In [1]: import numpy as np

In [2]: from numpy import linalg as LA

In [3]: np.set_printoptions(precision=2, suppress=True, linewidth=120, floatmode="fixed")

In [4]: tidy = lambda a: np.round(a, 2) + 0

In [5]: u = np.array([5, 4, 4, 5, 6, 7, 4, 8, 5]) + 0.5

In [6]: A = np.eye(9) - 2 * np.outer(u, u) / (u @ u)

In [7]: print(tidy(A))
[[ 0.81 -0.15 -0.15 -0.19 -0.22 -0.26 -0.15 -0.29 -0.19]
 [-0.15  0.87 -0.13 -0.15 -0.18 -0.21 -0.13 -0.24 -0.15]
 [-0.15 -0.13  0.87 -0.15 -0.18 -0.21 -0.13 -0.24 -0.15]
 [-0.19 -0.15 -0.15  0.81 -0.22 -0.26 -0.15 -0.29 -0.19]
 [-0.22 -0.18 -0.18 -0.22  0.74 -0.30 -0.18 -0.34 -0.22]
 [-0.26 -0.21 -0.21 -0.26 -0.30  0.65 -0.21 -0.40 -0.26]
 [-0.15 -0.13 -0.13 -0.15 -0.18 -0.21  0.87 -0.24 -0.15]
 [-0.29 -0.24 -0.24 -0.29 -0.34 -0.40 -0.24  0.55 -0.29]
 [-0.19 -0.15 -0.15 -0.19 -0.22 -0.26 -0.15 -0.29  0.81]]

In [8]: print(tidy(A.sum(axis=0)))
[-0.79 -0.47 -0.47 -0.79 -1.12 -1.44 -0.47 -1.77 -0.79]

In [9]: print(A.shape)
(9, 9)

In [10]: print(LA.matrix_rank(A))
9

In [11]: print(tidy(LA.svd(A, compute_uv=False)))
[1.00 1.00 1.00 1.00 1.00 1.00 1.00 1.00 1.00]

In [12]: print(tidy(A.T @ A))
[[1.00 0.00 0.00 0.00 0.00 0.00 0.00 0.00 0.00]
 [0.00 1.00 0.00 0.00 0.00 0.00 0.00 0.00 0.00]
 [0.00 0.00 1.00 0.00 0.00 0.00 0.00 0.00 0.00]
 [0.00 0.00 0.00 1.00 0.00 0.00 0.00 0.00 0.00]
 [0.00 0.00 0.00 0.00 1.00 0.00 0.00 0.00 0.00]
 [0.00 0.00 0.00 0.00 0.00 1.00 0.00 0.00 0.00]
 [0.00 0.00 0.00 0.00 0.00 0.00 1.00 0.00 0.00]
 [0.00 0.00 0.00 0.00 0.00 0.00 0.00 1.00 0.00]
 [0.00 0.00 0.00 0.00 0.00 0.00 0.00 0.00 1.00]]

In [13]: print(tidy(A @ A.T))
[[1.00 0.00 0.00 0.00 0.00 0.00 0.00 0.00 0.00]
 [0.00 1.00 0.00 0.00 0.00 0.00 0.00 0.00 0.00]
 [0.00 0.00 1.00 0.00 0.00 0.00 0.00 0.00 0.00]
 [0.00 0.00 0.00 1.00 0.00 0.00 0.00 0.00 0.00]
 [0.00 0.00 0.00 0.00 1.00 0.00 0.00 0.00 0.00]
 [0.00 0.00 0.00 0.00 0.00 1.00 0.00 0.00 0.00]
 [0.00 0.00 0.00 0.00 0.00 0.00 1.00 0.00 0.00]
 [0.00 0.00 0.00 0.00 0.00 0.00 0.00 1.00 0.00]
 [0.00 0.00 0.00 0.00 0.00 0.00 0.00 0.00 1.00]]

In [14]: print(tidy(LA.svd(A, compute_uv=False)))
[1.00 1.00 1.00 1.00 1.00 1.00 1.00 1.00 1.00]

In [15]: print(tidy(LA.norm(A, axis=0)))
[1.00 1.00 1.00 1.00 1.00 1.00 1.00 1.00 1.00]

In [16]: J = np.load("layer18.npy")

In [17]: print(tidy(J))
[[ 0.87  0.06  0.07 -0.05  0.20 -0.12 -0.11 -0.06 -0.14  0.04  0.09]
 [ 0.06  0.94 -0.08  0.02 -0.13 -0.06  0.09  0.02  0.13  0.02  0.04]
 [ 0.07 -0.08  0.88  0.02 -0.15 -0.14  0.11  0.01  0.18  0.04  0.09]
 [-0.05  0.02  0.02  0.98  0.08 -0.07 -0.04 -0.03 -0.04  0.02  0.06]
 [ 0.20 -0.13 -0.15  0.08  0.65  0.08  0.21  0.08  0.28 -0.03 -0.07]
 [-0.12 -0.06 -0.14 -0.07  0.08  0.45  0.01 -0.10  0.11  0.15  0.39]
 [-0.11  0.09  0.11 -0.04  0.21  0.01  0.87 -0.04 -0.19  0.00  0.00]
 [-0.06  0.02  0.01 -0.03  0.08 -0.10 -0.04  0.97 -0.04  0.03  0.07]
 [-0.14  0.13  0.18 -0.04  0.28  0.11 -0.19 -0.04  0.72 -0.03 -0.06]
 [ 0.04  0.02  0.04  0.02 -0.03  0.15  0.00  0.03 -0.03  0.96 -0.11]
 [ 0.09  0.04  0.09  0.06 -0.07  0.39  0.00  0.07 -0.06 -0.11  0.72]]

In [18]: G = J.T @ J

In [19]: print(LA.matrix_rank(G))
9

In [20]: print(tidy(LA.svd(J, compute_uv=False) ** 2))
[1.00 1.00 1.00 1.00 1.00 1.00 1.00 1.00 1.00 0.00 0.00]

In [21]: print(tidy(G))
[[ 0.87  0.06  0.07 -0.05  0.20 -0.12 -0.11 -0.06 -0.14  0.04  0.09]
 [ 0.06  0.94 -0.08  0.02 -0.13 -0.06  0.09  0.02  0.13  0.02  0.04]
 [ 0.07 -0.08  0.88  0.02 -0.15 -0.14  0.11  0.01  0.18  0.04  0.09]
 [-0.05  0.02  0.02  0.98  0.08 -0.07 -0.04 -0.03 -0.04  0.02  0.06]
 [ 0.20 -0.13 -0.15  0.08  0.65  0.08  0.21  0.08  0.28 -0.03 -0.07]
 [-0.12 -0.06 -0.14 -0.07  0.08  0.45  0.01 -0.10  0.11  0.15  0.39]
 [-0.11  0.09  0.11 -0.04  0.21  0.01  0.87 -0.04 -0.19  0.00  0.00]
 [-0.06  0.02  0.01 -0.03  0.08 -0.10 -0.04  0.97 -0.04  0.03  0.07]
 [-0.14  0.13  0.18 -0.04  0.28  0.11 -0.19 -0.04  0.72 -0.03 -0.06]
 [ 0.04  0.02  0.04  0.02 -0.03  0.15  0.00  0.03 -0.03  0.96 -0.11]
 [ 0.09  0.04  0.09  0.06 -0.07  0.39  0.00  0.07 -0.06 -0.11  0.72]]

In [22]: print(tidy(LA.eigvalsh(G)[::-1]))
[1.00 1.00 1.00 1.00 1.00 1.00 1.00 1.00 1.00 0.00 0.00]

In [23]: print(tidy(np.diag(G)))
[0.87 0.94 0.88 0.98 0.65 0.45 0.87 0.97 0.72 0.96 0.72]

In [24]: print(tidy(np.trace(G)), tidy((J ** 2).sum()))
9.0 9.0

In [25]: print((J @ J.T).shape)
(11, 11)

In [26]: rng = np.random.default_rng(738363)

In [27]: other = J + rng.integers(-2, 3, (11, 9)) @ rng.integers(-2, 3, (9, 11))

In [28]: print(tidy(other))
[[ -1.13   2.06  12.07  -0.05   4.20   1.88  -7.11  -0.06  -5.14   6.04  -3.91]
 [ -2.94   6.94   2.92   0.02  -0.13  -1.06   3.09  -1.98   1.13   0.02  -5.96]
 [ -0.93  -1.08   0.88   2.02  -3.15  -1.14   6.11  -0.99   3.18  -6.96   4.09]
 [  0.95  -2.98   7.02  10.98  -5.92  -2.07   2.96   5.97   6.96  -2.98   2.06]
 [  6.20  -0.13  -3.15  -2.92   5.65  -7.92  -8.79  -9.92   6.28  -0.03  -2.07]
 [  1.88  -5.06   8.86  -1.07  -2.92  -1.55   7.01  -0.10  11.11  -1.85   0.39]
 [ -1.11   8.09  -4.89   1.96   8.21  -2.99  -7.13  -4.04  -6.19  -4.00  -2.00]
 [ -8.06   3.02   1.01  -4.03   0.08  -3.10  -6.04  -7.03  -2.04  -6.97   2.07]
 [ -5.14  -5.87  -5.82  11.96 -12.72  -4.89  -8.19  -0.04   0.72  -8.03  18.94]
 [ -8.96  -5.98  -2.96  -3.98 -11.03   1.15   9.00   1.03   4.97 -12.04   7.89]
 [  1.09  -2.96   5.09  -7.94   3.93   3.39  -1.00  -1.93  -2.06   5.89   0.72]]

In [29]: print(np.abs(other - J).sum(axis=1))
[44.00 25.00 29.00 50.00 52.00 42.00 51.00 44.00 82.00 70.00 35.00]

In [30]: print(LA.matrix_rank(other - J, tol=1e-8))
9

In [31]: evals, V = LA.eigh(J)

In [32]: x = np.array([7, 3, -7, -5, 2, -3, 8, -7, 0, -9, 7])

In [33]: print(tidy(LA.eigvalsh(J[1:, 1:])))
[0.00 0.13 1.00 1.00 1.00 1.00 1.00 1.00 1.00 1.00]

In [34]: print(tidy(V * np.maximum(evals, 0) @ V.T))
[[ 0.87  0.06  0.07 -0.05  0.20 -0.12 -0.11 -0.06 -0.14  0.04  0.09]
 [ 0.06  0.94 -0.08  0.02 -0.13 -0.06  0.09  0.02  0.13  0.02  0.04]
 [ 0.07 -0.08  0.88  0.02 -0.15 -0.14  0.11  0.01  0.18  0.04  0.09]
 [-0.05  0.02  0.02  0.98  0.08 -0.07 -0.04 -0.03 -0.04  0.02  0.06]
 [ 0.20 -0.13 -0.15  0.08  0.65  0.08  0.21  0.08  0.28 -0.03 -0.07]
 [-0.12 -0.06 -0.14 -0.07  0.08  0.45  0.01 -0.10  0.11  0.15  0.39]
 [-0.11  0.09  0.11 -0.04  0.21  0.01  0.87 -0.04 -0.19  0.00  0.00]
 [-0.06  0.02  0.01 -0.03  0.08 -0.10 -0.04  0.97 -0.04  0.03  0.07]
 [-0.14  0.13  0.18 -0.04  0.28  0.11 -0.19 -0.04  0.72 -0.03 -0.06]
 [ 0.04  0.02  0.04  0.02 -0.03  0.15  0.00  0.03 -0.03  0.96 -0.11]
 [ 0.09  0.04  0.09  0.06 -0.07  0.39  0.00  0.07 -0.06 -0.11  0.72]]

In [35]: print(tidy(V * np.abs(evals) @ V.T))
[[ 0.87  0.06  0.07 -0.05  0.20 -0.12 -0.11 -0.06 -0.14  0.04  0.09]
 [ 0.06  0.94 -0.08  0.02 -0.13 -0.06  0.09  0.02  0.13  0.02  0.04]
 [ 0.07 -0.08  0.88  0.02 -0.15 -0.14  0.11  0.01  0.18  0.04  0.09]
 [-0.05  0.02  0.02  0.98  0.08 -0.07 -0.04 -0.03 -0.04  0.02  0.06]
 [ 0.20 -0.13 -0.15  0.08  0.65  0.08  0.21  0.08  0.28 -0.03 -0.07]
 [-0.12 -0.06 -0.14 -0.07  0.08  0.45  0.01 -0.10  0.11  0.15  0.39]
 [-0.11  0.09  0.11 -0.04  0.21  0.01  0.87 -0.04 -0.19  0.00  0.00]
 [-0.06  0.02  0.01 -0.03  0.08 -0.10 -0.04  0.97 -0.04  0.03  0.07]
 [-0.14  0.13  0.18 -0.04  0.28  0.11 -0.19 -0.04  0.72 -0.03 -0.06]
 [ 0.04  0.02  0.04  0.02 -0.03  0.15  0.00  0.03 -0.03  0.96 -0.11]
 [ 0.09  0.04  0.09  0.06 -0.07  0.39  0.00  0.07 -0.06 -0.11  0.72]]

In [36]: print(tidy(np.abs(J).sum(axis=1).max()), tidy(np.abs(evals).max()))
1.95 1.0

In [37]: m1 = np.diag(np.array([-5, -9, 1, 3, 3, 0, -9, -7, 0])) + -3 * np.eye(9, k=1) + -3 * np.eye(9, k=-1)

In [38]: print(m1)
[[-5.00 -3.00  0.00  0.00  0.00  0.00  0.00  0.00  0.00]
 [-3.00 -9.00 -3.00  0.00  0.00  0.00  0.00  0.00  0.00]
 [ 0.00 -3.00  1.00 -3.00  0.00  0.00  0.00  0.00  0.00]
 [ 0.00  0.00 -3.00  3.00 -3.00  0.00  0.00  0.00  0.00]
 [ 0.00  0.00  0.00 -3.00  3.00 -3.00  0.00  0.00  0.00]
 [ 0.00  0.00  0.00  0.00 -3.00  0.00 -3.00  0.00  0.00]
 [ 0.00  0.00  0.00  0.00  0.00 -3.00 -9.00 -3.00  0.00]
 [ 0.00  0.00  0.00  0.00  0.00  0.00 -3.00 -7.00 -3.00]
 [ 0.00  0.00  0.00  0.00  0.00  0.00  0.00 -3.00  0.00]]

In [39]: theta = np.radians(36)

In [40]: r_ = np.eye(9)

In [41]: r_[8, 8] = r_[6, 6] = np.cos(theta)

In [42]: r_[8, 6], r_[6, 8] = -np.sin(theta), np.sin(theta)

In [43]: print(tidy(r_))
[[ 1.00  0.00  0.00  0.00  0.00  0.00  0.00  0.00  0.00]
 [ 0.00  1.00  0.00  0.00  0.00  0.00  0.00  0.00  0.00]
 [ 0.00  0.00  1.00  0.00  0.00  0.00  0.00  0.00  0.00]
 [ 0.00  0.00  0.00  1.00  0.00  0.00  0.00  0.00  0.00]
 [ 0.00  0.00  0.00  0.00  1.00  0.00  0.00  0.00  0.00]
 [ 0.00  0.00  0.00  0.00  0.00  1.00  0.00  0.00  0.00]
 [ 0.00  0.00  0.00  0.00  0.00  0.00  0.81  0.00  0.59]
 [ 0.00  0.00  0.00  0.00  0.00  0.00  0.00  1.00  0.00]
 [ 0.00  0.00  0.00  0.00  0.00  0.00 -0.59  0.00  0.81]]

In [44]: other = m1 @ r_.T

In [45]: print(tidy(LA.det(r_)), tidy(np.trace(r_)))
1.0 8.62

In [46]: print(np.allclose(LA.norm(m1, axis=1), LA.norm(other, axis=1)))
True

In [47]: print(np.allclose(m1 @ m1.T, other @ other.T))
True
